% python3 -q
>>> import numpy as np
>>> np.set_printoptions(precision=2, suppress=True, linewidth=100)
>>> m1 = np.arange(30).reshape(6, 5) + 4
>>> print(m1)
[[ 4  5  6  7  8]
 [ 9 10 11 12 13]
 [14 15 16 17 18]
 [19 20 21 22 23]
 [24 25 26 27 28]
 [29 30 31 32 33]]
>>> # rows and columns are dependent
>>> out = m1[0, 0] * m1[1:] - np.outer(m1[1:, 0], m1[0])
>>> print(out)
[[   0   -5  -10  -15  -20]
 [   0  -10  -20  -30  -40]
 [   0  -15  -30  -45  -60]
 [   0  -20  -40  -60  -80]
 [   0  -25  -50  -75 -100]]
>>> print(m1[:, 0] / m1[0, 0])
[1.   2.25 3.5  4.75 6.   7.25]
>>> r = np.linalg.matrix_rank(out)
>>> print(r)
1
>>> null = np.linalg.svd(out)[2][r:].T
>>> print([int(np.linalg.matrix_rank(out[:, :j + 1])) for j in range(5)])
[0, 1, 1, 1, 1]
>>> print(null.shape)
(5, 4)
>>> print(null @ null.T)
[[ 1.    0.    0.    0.    0.  ]
 [ 0.    0.97 -0.07 -0.1  -0.13]
 [ 0.   -0.07  0.87 -0.2  -0.27]
 [ 0.   -0.1  -0.2   0.7  -0.4 ]
 [ 0.   -0.13 -0.27 -0.4   0.47]]
>>> print([int(np.linalg.matrix_rank(out[:i])) for i in range(1, len(out) + 1)])
[1, 1, 1, 1, 1]
>>> print(np.linalg.matrix_rank(m1, rtol=0.1))
1
>>> print(np.argsort(-np.linalg.norm(m1, axis=0).round(6), kind="stable")[:3])
[4 3 2]
>>> print(round(float(np.linalg.norm(m1, 2) / np.linalg.norm(m1)), 2))
1.0
>>> U, sig, Vh = np.linalg.svd(m1)
>>> print(np.argmax(sig[:-1] / (sig[1:] + 1e-6)) + 1)
2
>>> out = U[:, :2] @ np.diag(sig[:2]) @ Vh[:2]
>>> print(out)
[[ 4.  5.  6.  7.  8.]
 [ 9. 10. 11. 12. 13.]
 [14. 15. 16. 17. 18.]
 [19. 20. 21. 22. 23.]
 [24. 25. 26. 27. 28.]
 [29. 30. 31. 32. 33.]]
>>> K = np.loadtxt("block6.csv", delimiter=",")
>>> print(K)
[[ 7. -5.  3.]
 [ 9. -4.  1.]
 [ 0.  0. -2.]]
>>> r0 = np.array([7, 9, 4])
>>> out = K + np.outer(r0, np.eye(3)[1])
>>> print(np.linalg.matrix_rank(out - K))
1
>>> print(out)
[[ 7.  2.  3.]
 [ 9.  5.  1.]
 [ 0.  4. -2.]]
>>> out = K[0, 0] * K[1:] - np.outer(K[1:, 0], K[0])
>>> print(out)
[[  0.  17. -20.]
 [  0.   0. -14.]]
>>> print(np.linalg.matrix_rank(out), np.linalg.matrix_rank(K))
2 3
>>> print(K[:, 0] / K[0, 0])
[1.   1.29 0.  ]
>>> print((K + K.T) / 2)
[[ 7.   2.   1.5]
 [ 2.  -4.   0.5]
 [ 1.5  0.5 -2. ]]
>>> print(np.trace(K))
1.0
>>> print(np.round(np.linalg.det(K), 2))
-34.0
>>> print((K - K.T) / 2)
[[ 0.  -7.   1.5]
 [ 7.   0.   0.5]
 [-1.5 -0.5  0. ]]
>>> print(K @ K)
[[  4. -15.  10.]
 [ 27. -29.  21.]
 [  0.   0.   4.]]
>>> print(np.allclose(K @ K.T, K.T @ K))
False
>>> print(np.allclose(K, K.T))
False
>>> print(np.sort(np.abs(np.linalg.eigvals(K))))
[2.   4.12 4.12]
>>> print(np.round(np.linalg.eigvals(K).sum().real, 2))
1.0
>>> print(np.round(np.linalg.det(K[::-1]), 2))
34.0
>>> print(np.einsum("ij,ji->", K, K))
-21.0
>>> print(np.einsum("ii->", K))
1.0
>>> print(np.poly(K))
[ 1. -1. 11. 34.]
